$ python3 -q
>>> import numpy as np
>>> np.set_printoptions(suppress=True, linewidth=140)
>>> F = np.loadtxt("a.csv", delimiter=",")
>>> F
array([[0., 1., 0., 0., 0., 0., 0., 0., 0.],
       [0., 0., 0., 0., 0., 1., 0., 0., 0.],
       [0., 0., 0., 1., 0., 0., 0., 0., 0.],
       [0., 0., 0., 0., 1., 0., 0., 0., 0.],
       [0., 0., 0., 0., 0., 0., 0., 1., 0.],
       [1., 0., 0., 0., 0., 0., 0., 0., 0.],
       [0., 0., 1., 0., 0., 0., 0., 0., 0.],
       [0., 0., 0., 0., 0., 0., 1., 0., 0.],
       [0., 0., 0., 0., 0., 0., 0., 0., 1.]])
>>> A2 = np.linalg.invert(F)
Traceback (most recent call last):
  File "<python-input-4>", line 1, in <module>
    A2 = np.linalg.invert(F)
         ^^^^^^^^^^^^^^^^
AttributeError: module 'numpy.linalg' has no attribute 'invert'
>>> A2 = np.linalg.inv(F)
>>> A2
array([[0., 0., 0., 0., 0., 1., 0., 0., 0.],
       [1., 0., 0., 0., 0., 0., 0., 0., 0.],
       [0., 0., 0., 0., 0., 0., 1., 0., 0.],
       [0., 0., 1., 0., 0., 0., 0., 0., 0.],
       [0., 0., 0., 1., 0., 0., 0., 0., 0.],
       [0., 1., 0., 0., 0., 0., 0., 0., 0.],
       [0., 0., 0., 0., 0., 0., 0., 1., 0.],
       [0., 0., 0., 0., 1., 0., 0., 0., 0.],
       [0., 0., 0., 0., 0., 0., 0., 0., 1.]])
>>> np.round(np.linalg.inv(A2), 3)
array([[0., 1., 0., 0., 0., 0., 0., 0., 0.],
       [0., 0., 0., 0., 0., 1., 0., 0., 0.],
       [0., 0., 0., 1., 0., 0., 0., 0., 0.],
       [0., 0., 0., 0., 1., 0., 0., 0., 0.],
       [0., 0., 0., 0., 0., 0., 0., 1., 0.],
       [1., 0., 0., 0., 0., 0., 0., 0., 0.],
       [0., 0., 1., 0., 0., 0., 0., 0., 0.],
       [0., 0., 0., 0., 0., 0., 1., 0., 0.],
       [0., 0., 0., 0., 0., 0., 0., 0., 1.]])
>>> round(np.linalg.slogdet(F)[0], 3)
np.float64(1.0)
>>> F @ A2
array([[1., 0., 0., 0., 0., 0., 0., 0., 0.],
       [0., 1., 0., 0., 0., 0., 0., 0., 0.],
       [0., 0., 1., 0., 0., 0., 0., 0., 0.],
       [0., 0., 0., 1., 0., 0., 0., 0., 0.],
       [0., 0., 0., 0., 1., 0., 0., 0., 0.],
       [0., 0., 0., 0., 0., 1., 0., 0., 0.],
       [0., 0., 0., 0., 0., 0., 1., 0., 0.],
       [0., 0., 0., 0., 0., 0., 0., 1., 0.],
       [0., 0., 0., 0., 0., 0., 0., 0., 1.]])
>>> C2 = F.T @ F
>>> np.linalg.matrix_rank(C2)
np.int64(9)
>>> rng = np.random.default_rng(69)
>>> idx = rng.permutation(9)
>>> idx
array([7, 8, 0, 5, 1, 4, 6, 3, 2])
>>> A2 = F[idx][:, idx]
>>> A2
array([[0., 0., 0., 0., 0., 0., 1., 0., 0.],
       [0., 1., 0., 0., 0., 0., 0., 0., 0.],
       [0., 0., 0., 0., 1., 0., 0., 0., 0.],
       [0., 0., 1., 0., 0., 0., 0., 0., 0.],
       [0., 0., 0., 1., 0., 0., 0., 0., 0.],
       [1., 0., 0., 0., 0., 0., 0., 0., 0.],
       [0., 0., 0., 0., 0., 0., 0., 0., 1.],
       [0., 0., 0., 0., 0., 1., 0., 0., 0.],
       [0., 0., 0., 0., 0., 0., 0., 1., 0.]])
>>> np.trace(A2)
np.float64(1.0)
>>> np.round(np.linalg.det(A2), 3), round(float(np.linalg.det(F[idx])), 3)
(np.float64(1.0), -1.0)
>>> np.round(np.sort(np.abs(np.linalg.eigvals(A2))), 3)
array([1., 1., 1., 1., 1., 1., 1., 1., 1.])
>>> u, r1 = F[6], F[5]
>>> u @ u
np.float64(1.0)
>>> u @ r1
np.float64(0.0)
>>> pr = (u @ r1) / (u @ u) * u
>>> np.outer(u, r1)
array([[0., 0., 0., 0., 0., 0., 0., 0., 0.],
       [0., 0., 0., 0., 0., 0., 0., 0., 0.],
       [1., 0., 0., 0., 0., 0., 0., 0., 0.],
       [0., 0., 0., 0., 0., 0., 0., 0., 0.],
       [0., 0., 0., 0., 0., 0., 0., 0., 0.],
       [0., 0., 0., 0., 0., 0., 0., 0., 0.],
       [0., 0., 0., 0., 0., 0., 0., 0., 0.],
       [0., 0., 0., 0., 0., 0., 0., 0., 0.],
       [0., 0., 0., 0., 0., 0., 0., 0., 0.]])
>>> np.linalg.matrix_rank(np.outer(u, r1))
np.int64(1)
>>> m1 = np.load("test0.npy")
>>> m1.round(3)
array([[ 0.103,  0.062,  0.103,  0.103, -0.103,  0.144,  0.021,  0.103,  0.144,  0.021, -0.062],
       [ 0.062,  0.037,  0.062,  0.062, -0.062,  0.086,  0.012,  0.062,  0.086,  0.012, -0.037],
       [ 0.103,  0.062,  0.103,  0.103, -0.103,  0.144,  0.021,  0.103,  0.144,  0.021, -0.062],
       [ 0.103,  0.062,  0.103,  0.103, -0.103,  0.144,  0.021,  0.103,  0.144,  0.021, -0.062],
       [-0.103, -0.062, -0.103, -0.103,  0.103, -0.144, -0.021, -0.103, -0.144, -0.021,  0.062],
       [ 0.144,  0.086,  0.144,  0.144, -0.144,  0.202,  0.029,  0.144,  0.202,  0.029, -0.086],
       [ 0.021,  0.012,  0.021,  0.021, -0.021,  0.029,  0.004,  0.021,  0.029,  0.004, -0.012],
       [ 0.103,  0.062,  0.103,  0.103, -0.103,  0.144,  0.021,  0.103,  0.144,  0.021, -0.062],
       [ 0.144,  0.086,  0.144,  0.144, -0.144,  0.202,  0.029,  0.144,  0.202,  0.029, -0.086],
       [ 0.021,  0.012,  0.021,  0.021, -0.021,  0.029,  0.004,  0.021,  0.029,  0.004, -0.012],
       [-0.062, -0.037, -0.062, -0.062,  0.062, -0.086, -0.012, -0.062, -0.086, -0.012,  0.037]])
>>> # a projection of rank 1
>>> np.round(np.linalg.matrix_power(F, 2), 3)
array([[0., 0., 0., 0., 0., 1., 0., 0., 0.],
       [1., 0., 0., 0., 0., 0., 0., 0., 0.],
       [0., 0., 0., 0., 1., 0., 0., 0., 0.],
       [0., 0., 0., 0., 0., 0., 0., 1., 0.],
       [0., 0., 0., 0., 0., 0., 1., 0., 0.],
       [0., 1., 0., 0., 0., 0., 0., 0., 0.],
       [0., 0., 0., 1., 0., 0., 0., 0., 0.],
       [0., 0., 1., 0., 0., 0., 0., 0., 0.],
       [0., 0., 0., 0., 0., 0., 0., 0., 1.]])
>>> F.sum(axis=1)
array([1., 1., 1., 1., 1., 1., 1., 1., 1.])
>>> F @ np.ones(9)
array([1., 1., 1., 1., 1., 1., 1., 1., 1.])
>>> pr = np.eye(9)[3]
>>> for _ in range(6):
...     pr = pr @ F
...     print(pr.round(3))
... 
[0. 0. 0. 0. 1. 0. 0. 0. 0.]
[0. 0. 0. 0. 0. 0. 0. 1. 0.]
[0. 0. 0. 0. 0. 0. 1. 0. 0.]
[0. 0. 1. 0. 0. 0. 0. 0. 0.]
[0. 0. 0. 1. 0. 0. 0. 0. 0.]
[0. 0. 0. 0. 1. 0. 0. 0. 0.]
>>> x0 = np.array([0, 3, 2, 3, 3, 2, 0, 2, 2, 1, 1])
>>> np.trace(m1)
np.float64(1.0)
>>> round((x0 - m1 @ x0) @ (m1 @ x0), 3)
np.float64(-0.0)
>>> Uu, sigma, vt = np.linalg.svd(m1)
>>> vecs = vt[:(sigma > 1e-8).sum()]
>>> x0 = m1[10] + -2 * m1[3] + rng.integers(2) * np.eye(11)[10]
>>> x0.round(3)
array([-0.267, -0.16 , -0.267, -0.267,  0.267, -0.374, -0.053, -0.267, -0.374, -0.053,  1.16 ])
>>> np.round(np.diag(vecs.T @ vecs), 3)
array([0.103, 0.037, 0.103, 0.103, 0.103, 0.202, 0.004, 0.103, 0.202, 0.004, 0.037])
>>> np.linalg.matrix_rank(np.vstack([m1, x0]))
np.int64(2)
>>> np.round(m1 @ m1, 3)
array([[ 0.103,  0.062,  0.103,  0.103, -0.103,  0.144,  0.021,  0.103,  0.144,  0.021, -0.062],
       [ 0.062,  0.037,  0.062,  0.062, -0.062,  0.086,  0.012,  0.062,  0.086,  0.012, -0.037],
       [ 0.103,  0.062,  0.103,  0.103, -0.103,  0.144,  0.021,  0.103,  0.144,  0.021, -0.062],
       [ 0.103,  0.062,  0.103,  0.103, -0.103,  0.144,  0.021,  0.103,  0.144,  0.021, -0.062],
       [-0.103, -0.062, -0.103, -0.103,  0.103, -0.144, -0.021, -0.103, -0.144, -0.021,  0.062],
       [ 0.144,  0.086,  0.144,  0.144, -0.144,  0.202,  0.029,  0.144,  0.202,  0.029, -0.086],
       [ 0.021,  0.012,  0.021,  0.021, -0.021,  0.029,  0.004,  0.021,  0.029,  0.004, -0.012],
       [ 0.103,  0.062,  0.103,  0.103, -0.103,  0.144,  0.021,  0.103,  0.144,  0.021, -0.062],
       [ 0.144,  0.086,  0.144,  0.144, -0.144,  0.202,  0.029,  0.144,  0.202,  0.029, -0.086],
       [ 0.021,  0.012,  0.021,  0.021, -0.021,  0.029,  0.004,  0.021,  0.029,  0.004, -0.012],
       [-0.062, -0.037, -0.062, -0.062,  0.062, -0.086, -0.012, -0.062, -0.086, -0.012,  0.037]])
>>> np.round(np.sort(np.abs(np.linalg.eigvals(m1))), 3) + 0
array([0., 0., 0., 0., 0., 0., 0., 0., 0., 0., 1.])
>>> np.round(np.abs(np.linalg.eigvals(m1)).max(), 3)
np.float64(1.0)
>>> np.linalg.determinant(m1)
Traceback (most recent call last):
  File "<python-input-46>", line 1, in <module>
    np.linalg.determinant(m1)
    ^^^^^^^^^^^^^^^^^^^^^
AttributeError: module 'numpy.linalg' has no attribute 'determinant'
>>> np.allclose(m1 @ m1.T, m1.T @ m1)
True
>>> np.round(np.linalg.matrix_power(m1, 3), 3)
array([[ 0.103,  0.062,  0.103,  0.103, -0.103,  0.144,  0.021,  0.103,  0.144,  0.021, -0.062],
       [ 0.062,  0.037,  0.062,  0.062, -0.062,  0.086,  0.012,  0.062,  0.086,  0.012, -0.037],
       [ 0.103,  0.062,  0.103,  0.103, -0.103,  0.144,  0.021,  0.103,  0.144,  0.021, -0.062],
       [ 0.103,  0.062,  0.103,  0.103, -0.103,  0.144,  0.021,  0.103,  0.144,  0.021, -0.062],
       [-0.103, -0.062, -0.103, -0.103,  0.103, -0.144, -0.021, -0.103, -0.144, -0.021,  0.062],
       [ 0.144,  0.086,  0.144,  0.144, -0.144,  0.202,  0.029,  0.144,  0.202,  0.029, -0.086],
       [ 0.021,  0.012,  0.021,  0.021, -0.021,  0.029,  0.004,  0.021,  0.029,  0.004, -0.012],
       [ 0.103,  0.062,  0.103,  0.103, -0.103,  0.144,  0.021,  0.103,  0.144,  0.021, -0.062],
       [ 0.144,  0.086,  0.144,  0.144, -0.144,  0.202,  0.029,  0.144,  0.202,  0.029, -0.086],
       [ 0.021,  0.012,  0.021,  0.021, -0.021,  0.029,  0.004,  0.021,  0.029,  0.004, -0.012],
       [-0.062, -0.037, -0.062, -0.062,  0.062, -0.086, -0.012, -0.062, -0.086, -0.012,  0.037]])
>>> assert m1 == m1.T
Traceback (most recent call last):
  File "<python-input-49>", line 1, in <module>
    assert m1 == m1.T
           ^^^^^^^^^^
ValueError: The truth value of an array with more than one element is ambiguous. Use a.any() or a.all()
>>> W0 = np.loadtxt("block13.csv", delimiter=",")
>>> W0.round(3)
array([[ 1.   ,  0.   ,  0.   ,  0.   ,  0.   ,  0.   ,  0.   ,  0.   ,  0.   ,  0.   ],
       [ 0.   ,  1.   ,  0.   ,  0.   ,  0.   ,  0.   ,  0.   ,  0.   ,  0.   ,  0.   ],
       [ 0.   ,  0.   ,  0.809,  0.   ,  0.   ,  0.   ,  0.   ,  0.   ,  0.588,  0.   ],
       [ 0.   ,  0.   ,  0.   ,  1.   ,  0.   ,  0.   ,  0.   ,  0.   ,  0.   ,  0.   ],
       [ 0.   ,  0.   ,  0.   ,  0.   ,  1.   ,  0.   ,  0.   ,  0.   ,  0.   ,  0.   ],
       [ 0.   ,  0.   ,  0.   ,  0.   ,  0.   ,  1.   ,  0.   ,  0.   ,  0.   ,  0.   ],
       [ 0.   ,  0.   ,  0.   ,  0.   ,  0.   ,  0.   ,  1.   ,  0.   ,  0.   ,  0.   ],
       [ 0.   ,  0.   ,  0.   ,  0.   ,  0.   ,  0.   ,  0.   ,  1.   ,  0.   ,  0.   ],
       [ 0.   ,  0.   , -0.588,  0.   ,  0.   ,  0.   ,  0.   ,  0.   ,  0.809,  0.   ],
       [ 0.   ,  0.   ,  0.   ,  0.   ,  0.   ,  0.   ,  0.   ,  0.   ,  0.   ,  1.   ]])
>>> # orthonormal columns
>>> A2 = np.array([[0, 1],
...     [3, 1],
...     [1, 1],
...     [0, 1],
...     [0, 0],
...     [2, 1],
...     [3, 0],
...     [1, 0],
...     [2, 3],
...     [1, 0]])
>>> np.round(A2.T @ W0.T, 3)
array([[0.   , 3.   , 1.985, 0.   , 0.   , 2.   , 3.   , 1.   , 1.03 , 1.   ],
       [1.   , 1.   , 2.572, 1.   , 0.   , 1.   , 0.   , 0.   , 1.839, 0.   ]])
>>> np.linalg.matrix_rank(W0 @ A2)
np.int64(2)
>>> np.round(W0 @ A2, 3)
array([[0.   , 1.   ],
       [3.   , 1.   ],
       [1.985, 2.572],
       [0.   , 1.   ],
       [0.   , 0.   ],
       [2.   , 1.   ],
       [3.   , 0.   ],
       [1.   , 0.   ],
       [1.03 , 1.839],
       [1.   , 0.   ]])
>>> np.round(np.einsum("ij->j", W0), 3)
array([1.   , 1.   , 0.221, 1.   , 1.   , 1.   , 1.   , 1.   , 1.397, 1.   ])
>>> (np.linalg.matrix_power((W0 != 0) + (W0.T != 0) + np.eye(10), 10) > 0).astype(int)
array([[1, 0, 0, 0, 0, 0, 0, 0, 0, 0],
       [0, 1, 0, 0, 0, 0, 0, 0, 0, 0],
       [0, 0, 1, 0, 0, 0, 0, 0, 1, 0],
       [0, 0, 0, 1, 0, 0, 0, 0, 0, 0],
       [0, 0, 0, 0, 1, 0, 0, 0, 0, 0],
       [0, 0, 0, 0, 0, 1, 0, 0, 0, 0],
       [0, 0, 0, 0, 0, 0, 1, 0, 0, 0],
       [0, 0, 0, 0, 0, 0, 0, 1, 0, 0],
       [0, 0, 1, 0, 0, 0, 0, 0, 1, 0],
       [0, 0, 0, 0, 0, 0, 0, 0, 0, 1]])
>>> M = np.load("m.npy")
>>> M
array([[2, 0, 3, 3, 2, 2, 2],
       [3, 2, 0, 2, 3, 2, 1],
       [0, 0, 1, 3, 0, 0, 0],
       [1, 0, 2, 3, 0, 1, 1],
       [3, 0, 2, 2, 2, 3, 3],
       [2, 0, 3, 3, 2, 2, 2]])
>>> # rows 0 and 5 are equal
>>> np.linalg.lstsq(M[:-1].T, M[-1])[2]
np.int32(5)
>>> np.unique(M.round(6), axis=0).shape
(5, 7)
>>> np.abs(np.diag(np.linalg.qr(M)[1])) > 1e-9
array([ True,  True,  True,  True,  True, False])
>>> u = np.array([2, -2, -1])
>>> np.polyval(u, M[2])
array([-1, -1, -1, 11, -1, -1, -1])
>>> np.correlate(M[2], M[0], "full")
array([ 0,  0,  2,  8,  8,  9, 12,  9,  2,  6,  0,  0,  0])
>>> Uu, sigma, vt = np.linalg.svd(M)
>>> vecs = vt[:(sigma > 1e-8).sum()]
>>> x0 = M[5] + 3 * M[1] + rng.integers(2) * np.eye(7)[0]
>>> x0
array([12.,  6.,  3.,  9., 11.,  8.,  5.])
>>> np.linalg.matrix_rank(np.vstack([M, x0]))
np.int64(6)
>>> u = np.array([-5, -1, 1, 4, 3, -4, 5, 5, 3])
>>> A2 = F + np.outer(u, np.eye(9)[5])
>>> round(float(np.linalg.det(A2) / np.linalg.det(F)), 3), round(float(1 + np.linalg.solve(F, u)[5]), 3)
(0.0, 0.0)
>>> data, _ = np.linalg.qr(np.array([[0.2, 0.2, 0.6, 0.4, -0.2],
...     [-1.2, -1.5, 0.4, -0.2, -0.9],
...     [-0.3, 0.6, 1.0, 0.3, 2.0],
...     [0.2, 0.0, 0.2, 0.2, -0.1],
...     [0.8, 1.0, 0.1, 0.0, 0.9]]))
>>> data.round(3)
array([[-0.133, -0.019, -0.763, -0.307, -0.552],
       [ 0.8  , -0.192, -0.311,  0.475, -0.021],
       [ 0.2  ,  0.947, -0.167, -0.055,  0.18 ],
       [-0.133, -0.223, -0.497, -0.155,  0.813],
       [-0.533,  0.128, -0.214,  0.808, -0.029]])
>>> # orthonormal columns
>>> np.round(data.T @ data, 3) + 0
array([[1., 0., 0., 0., 0.],
       [0., 1., 0., 0., 0.],
       [0., 0., 1., 0., 0.],
       [0., 0., 0., 1., 0.],
       [0., 0., 0., 0., 1.]])
>>> np.round(np.linalg.svd(data, compute_uv=False), 3)
array([1., 1., 1., 1., 1.])
>>> np.round(np.linalg.norm(data, axis=0), 3)
array([1., 1., 1., 1., 1.])
>>> round(data[:, 1] @ data[:, 0], 3)
np.float64(-0.0)
>>> feats = np.load("case16.npy")
>>> feats
array([[ 1, -1,  1, -1, -1,  1, -1,  1],
       [ 1, -1, -1,  1, -1,  1,  1, -1],
       [ 1, -1, -1,  1,  1, -1, -1,  1],
       [ 1,  1, -1, -1, -1, -1,  1,  1],
       [ 1,  1, -1, -1,  1,  1, -1, -1],
       [ 1,  1,  1,  1,  1,  1,  1,  1]])
>>> C2 = feats.T @ feats
>>> C2
array([[ 6,  0, -2,  0,  0,  2,  0,  2],
       [ 0,  6,  0, -2,  2,  0,  2,  0],
       [-2,  0,  6,  0,  0,  2,  0,  2],
       [ 0, -2,  0,  6,  2,  0,  2,  0],
       [ 0,  2,  0,  2,  6,  0, -2,  0],
       [ 2,  0,  2,  0,  0,  6,  0, -2],
       [ 0,  2,  0,  2, -2,  0,  6,  0],
       [ 2,  0,  2,  0,  0, -2,  0,  6]])
>>> np.round(np.linalg.eigvalsh(C2)[::-1], 3) + 0
array([8., 8., 8., 8., 8., 8., 0., 0.])
>>> np.round(np.linalg.svd(feats, compute_uv=False) ** 2, 3)
array([8., 8., 8., 8., 8., 8.])
>>> np.allclose(C2, C2.T)
True
